>>> import numpy as np
>>> import numpy.linalg as la
>>> np.set_printoptions(precision=1, suppress=True, linewidth=160, sign=" ")
>>> rnd = lambda a: np.round(a, 1) + 0
>>> X = np.load("x.npy")
>>> print(X)
[[ 0  1  1]
 [ 1  0  1]
 [ 1  1  0]]
>>> # equal to its transpose
>>> vals, vecs = la.eigh(X)
>>> (vals > 1e-8).sum(), (vals < -1e-8).sum()
(np.int64(1), np.int64(2))
>>> np.abs(vecs[:, -1]).round(6).argmax()
np.int64(0)
>>> rnd(vals)
array([-1., -1.,  2.])
>>> (X + X.T) / 2
array([[ 0.,  1.,  1.],
       [ 1.,  0.,  1.],
       [ 1.,  1.,  0.]])
>>> rnd(la.det(X))
np.float64(2.0)
>>> rnd(np.abs(la.eigvals(X)).max())
np.float64(2.0)
>>> rnd(np.sort(np.abs(la.eigvals(X))))
array([ 1.,  1.,  2.])
>>> la.matrix_power(X, 2)
array([[ 2,  1,  1],
       [ 1,  2,  1],
       [ 1,  1,  2]])
>>> vals, vecs = la.eig(X)
>>> rnd(np.sort(la.eigvals(X.T)))
array([-1., -1.,  2.])
>>> rnd(np.sort(la.eigvals(la.inv(X))))
array([-1. , -1. ,  0.5])
>>> rnd(np.prod(vals))
np.float64(2.0)
>>> print(rnd(X @ vecs[:, 0] - vals[0] * vecs[:, 0]))
[ 0.  0.  0.]
>>> rnd(np.sort(la.eigvals(X @ X)))
array([ 1.,  1.,  4.])
>>> W0 = np.loadtxt("w.csv", delimiter=",")
>>> W0
array([[ 0., -1., -1., -4.],
       [ 1.,  0., -1.,  0.],
       [ 1.,  1.,  0., -4.],
       [ 4.,  0.,  4.,  0.]])
>>> # skew, so no eigenvalue has a real part
>>> rng = np.random.default_rng(477489)
>>> M2 = W0 + rng.integers(-2, 3, (4, 2)) @ rng.integers(-2, 3, (2, 4))
>>> M2
array([[ 4., -5., -7., -6.],
       [-1.,  2.,  3.,  2.],
       [-3.,  5.,  5., -3.],
       [ 0.,  4.,  8.,  0.]])
>>> np.abs(M2 - W0).sum(axis=1)
array([ 16.,  10.,  14.,  12.])
>>> m1 = np.load("arr.npy")
>>> m1
array([[ 4.9, -0.8],
       [-0.8, -3.9]])
>>> # equal to its transpose
>>> rnd(la.norm(m1, "nuc"))
np.float64(8.9)
>>> print(rnd(la.norm(m1[0] - m1[1])))
6.5
>>> rnd(la.norm(m1[0], 1)), rnd(la.norm(m1[0], np.inf))
(np.float64(5.7), np.float64(4.9))
>>> rnd(la.norm(m1) ** 2 / la.norm(m1, 2) ** 2)
np.float64(1.6)
>>> rnd(la.norm(m1, axis=0))
array([ 5.,  4.])
>>> rnd(m1[0] @ m1[1])
np.float64(-0.8)
>>> M2 = m1 / np.sqrt((m1 ** 2).mean(axis=1, keepdims=True))
>>> print(rnd(M2[1]))
[-0.3 -1.4]
>>> la.matrix_rank(m1 - m1.mean(axis=1, keepdims=True))
np.int64(1)
>>> rnd(la.norm(M2, axis=1))
array([ 1.4,  1.4])
